$ ipython --no-banner

In [1]: import numpy as np

In [2]: np.set_printoptions(precision=2, suppress=True, linewidth=100)

In [3]: rng = np.random.default_rng(82)

In [4]: labels = rng.integers(0, 3, 5)

In [5]: m1 = np.triu((labels[:, None] == labels) & (rng.random((5, 5)) < 0.8), 1).astype(int)

In [6]: m1 += m1.T

In [7]: m1
Out[7]: 
array([[0, 1, 0, 1, 1],
       [1, 0, 0, 1, 0],
       [0, 0, 0, 0, 0],
       [1, 1, 0, 0, 1],
       [1, 0, 0, 1, 0]])

In [8]: ev, V = np.linalg.eigh(m1)

In [9]: x0 = np.array([0, 2, 3, 0, 2])

In [10]: np.abs(m1).sum(axis=1).max(), round(float(np.abs(ev).max()), 2)
Out[10]: (np.int64(3), 2.56)

In [11]: x0 @ m1 @ x0
Out[11]: np.int64(0)

In [12]: np.round(V * np.abs(ev) @ V.T, 2) + 0
Out[12]: 
array([[1.59, 0.24, 0.  , 0.59, 0.24],
       [0.24, 0.97, 0.  , 0.24, 0.97],
       [0.  , 0.  , 0.  , 0.  , 0.  ],
       [0.59, 0.24, 0.  , 1.59, 0.24],
       [0.24, 0.97, 0.  , 0.24, 0.97]])

In [13]: np.round(V * np.maximum(ev, 0) @ V.T, 2) + 0
Out[13]: 
array([[0.8 , 0.62, 0.  , 0.8 , 0.62],
       [0.62, 0.49, 0.  , 0.62, 0.49],
       [0.  , 0.  , 0.  , 0.  , 0.  ],
       [0.8 , 0.62, 0.  , 0.8 , 0.62],
       [0.62, 0.49, 0.  , 0.62, 0.49]])

In [14]: x0 @ m1 @ x0 / (x0 @ x0), round(ev[0], 2), round(ev[-1], 2)
Out[14]: (np.float64(0.0), np.float64(-1.56), np.float64(2.56))

In [15]: np.abs(np.diag(np.linalg.qr(m1)[1])) > 1e-9
Out[15]: array([ True,  True, False,  True, False])

In [16]: X = np.load("data.npy")

In [17]: X
Out[17]: 
array([[ 0,  0,  0],
       [ 0,  5, -2],
       [ 0,  0,  0],
       [ 0,  0,  0],
       [ 0, -2,  0],
       [ 5,  0,  0],
       [ 0,  0,  0]])

In [18]: x0 = np.array([0, 3, 1])

In [19]: rhs = X @ x0

In [20]: np.linalg.solve(X.T @ X, X.T @ rhs)
Out[20]: array([0., 3., 1.])

In [21]: np.round(np.linalg.pinv(X) @ X, 2) + 0
Out[21]: 
array([[1., 0., 0.],
       [0., 1., 0.],
       [0., 0., 1.]])

In [22]: rhs = rhs + 0.05 * rng.normal(size=7)

In [23]: rhs.round(2) + 0
Out[23]: array([-0.01, 13.11, -0.02,  0.02, -5.96,  0.  , -0.04])

In [24]: beta, *_ = np.linalg.lstsq(X, rhs)

In [25]: [round(float(np.linalg.norm(np.linalg.solve(X.T @ X + lam * np.eye(3), X.T @ rhs))), 2) for lam in (0, 1, 10, 100)]
Out[25]: [3.11, 2.51, 1.93, 0.62]

In [26]: beta.round()
Out[26]: array([0., 3., 1.])

In [27]: np.round(X.T @ (rhs - X @ beta), 2) + 0
Out[27]: array([0., 0., 0.])
